$ python3 -q
>>> import numpy as np
>>> import numpy.linalg as la
>>> np.set_printoptions(suppress=True, linewidth=100)
>>> def rnd(a):
...     return np.round(a, 1) + 0
... 
>>> rng = np.random.default_rng(6781)
>>> X = rng.normal(size=(23, 3))
>>> X = 10 * X / la.norm(X, axis=1, keepdims=True)
>>> rnd(X)
array([[-1.3,  8.8,  4.7],
       [ 4.4, -6.2, -6.5],
       [-3.5, -5.4,  7.6],
       [ 1.9, -6.5, -7.4],
       [ 4.8,  0.4, -8.7],
       [ 8.3,  5.2, -2.1],
       [ 2.7, -1.9, -9.4],
       [ 1.5,  2.9,  9.5],
       [-5.9, -7.7,  2.5],
       [ 0.3,  9.4, -3.3],
       [-9.5, -2.6, -1.8],
       [ 2.8,  9.5, -1.1],
       [-5.2, -2.3,  8.2],
       [ 5.9,  1.1, -8. ],
       [-1.5,  6.4,  7.6],
       [ 9.4,  3.4,  0.9],
       [-6.7, -4.2, -6.1],
       [-3.3, -2.6, -9.1],
       [-4.5, -8.5, -2.6],
       [-9.3,  2.5,  2.7],
       [-0.2, -5.9, -8.1],
       [-1.5, -3.9,  9.1],
       [-7.7, -2.5,  5.9]])
>>> Ac = (X - X.mean(axis=0)) / X.std(axis=0)
>>> rnd(Ac.std(axis=0))
array([1., 1., 1.])
>>> b = la.lstsq(np.delete(Ac, 1, axis=1), Ac[:, 1])[0]
>>> np.abs(b).argmax()
np.int64(0)
>>> rnd(b)
array([0.4, 0.3])
>>> E = np.loadtxt("run13.csv", delimiter=",")
>>> E
array([[ -2.,  -3., -12.],
       [ -3.,  18.,   5.],
       [-12.,   5.,  -4.]])
>>> vec = np.array([-8, 7, 0])
>>> target = E @ vec
>>> b, lr = np.zeros(3), 1 / la.norm(E, 2) ** 2
>>> for i in range(5):
...     b -= lr * E.T @ (E @ b - target)
...     if i % 1 == 0: print(i, round(la.norm(E @ b - target), 1))
... 
0 42.9
1 23.0
2 14.7
3 11.4
4 9.8
>>> rnd(la.cond(E))
np.float64(3.3)
>>> u = np.array([-2, 3, -3])
>>> np.correlate(E[0], E[2], "full")
array([  8.,   2.,  57., -24., 144.])
>>> np.cross(E[0, :3], E[2, :3])
array([ 72., 136., -46.])
>>> Y = E[0, 0] * E[1:] - np.outer(E[1:, 0], E[0])
>>> Y
array([[   0.,  -45.,  -46.],
       [   0.,  -46., -136.]])
>>> la.matrix_rank(Y), la.matrix_rank(E)
(np.int64(2), np.int64(3))
>>> E[:, 0] / E[0, 0]
array([1. , 1.5, 6. ])
